$ ipython --no-banner

In [1]: import numpy as np

In [2]: np.set_printoptions(suppress=True, linewidth=200)

In [3]: J = np.load("a.npy")

In [4]: J
Out[4]: 
array([[ 1,  1,  1,  1, -1, -1, -1, -1],
       [ 1, -1, -1,  1,  1, -1, -1,  1],
       [ 1, -1,  1, -1,  1, -1,  1, -1],
       [ 1,  1,  1,  1,  1,  1,  1,  1],
       [ 1,  1, -1, -1, -1, -1,  1,  1],
       [ 1,  1, -1, -1,  1,  1, -1, -1]])

In [5]: f = np.array([-2, 0])

In [6]: np.cross(J[5, :3], J[4, :3])
Out[6]: array([0, 0, 0])

In [7]: np.correlate(J[5], J[4], "full")
Out[7]: array([ 1,  2, -1, -4, -1,  2,  1,  0, -1, -2,  1,  4,  1, -2, -1])

In [8]: F = np.loadtxt("x.csv", delimiter=",")

In [9]: F
Out[9]: 
array([[ 1.2,  0.8, -1.3,  0. , -1.4,  0.2,  1.7,  0.7, -0.8,  1.3,  0.4],
       [-0.7,  1.2,  0.2,  1.4, -0.6,  0.7,  0.2,  1.4,  1.4, -1.9,  0.9],
       [-1.3, -1.7, -0.5,  0.3,  0.4,  0.6,  0.3, -1.1, -0.8,  0. ,  0.3],
       [-0.8,  1.2,  0.1,  0.9,  0.5,  1.4,  0.5,  0.7, -0.4, -0.9, -1. ],
       [-1.4, -1.4,  1.8,  1.4, -0.3,  1.1, -0.7,  0.3,  0.5, -0.8, -0.2],
       [-0.1, -2.6, -1.5, -0.7, -1.3,  1.3,  0.8,  0.4, -0.6,  0.2, -0.4],
       [ 0.3,  0.5,  0.7, -1.1,  0. ,  0.7,  1.6,  1.8, -0.7, -1. , -1. ],
       [-1.6,  1.1, -0.4, -0.3,  0.8,  0.1,  1.4, -0.2, -0.6, -0.2, -1.7],
       [ 0.4, -0.7, -1.6, -0.3, -0.2,  0.2,  1.1,  0.4,  0.2, -1.1, -0.2],
       [ 1.6,  0.3, -0.6, -0.2,  1.4, -0.9, -0.7,  1.8, -0.6, -0.9, -0.9],
       [-0.5,  0.7, -1.3, -1.2, -0.5,  0. , -1. , -1.1, -0.8,  1.3, -1.1]])

In [10]: A2 = F / np.linalg.norm(F, axis=1, keepdims=True)

In [11]: G = A2 @ A2.T

In [12]: np.round(np.linalg.norm(A2, axis=1), 2)
Out[12]: array([1., 1., 1., 1., 1., 1., 1., 1., 1., 1., 1.])

In [13]: np.argwhere(np.triu(np.abs(G) > 0.95, 1))
Out[13]: array([], shape=(0, 2), dtype=int64)

In [14]: G[6].round(2)
Out[14]: array([ 0.25,  0.2 , -0.3 ,  0.51, -0.05,  0.15,  1.  ,  0.42,  0.34,  0.37, -0.25])

In [15]: (G - 2 * np.eye(11)).round(6).argmax(axis=1)
Out[15]: array([8, 3, 5, 7, 1, 8, 3, 3, 5, 6, 7])
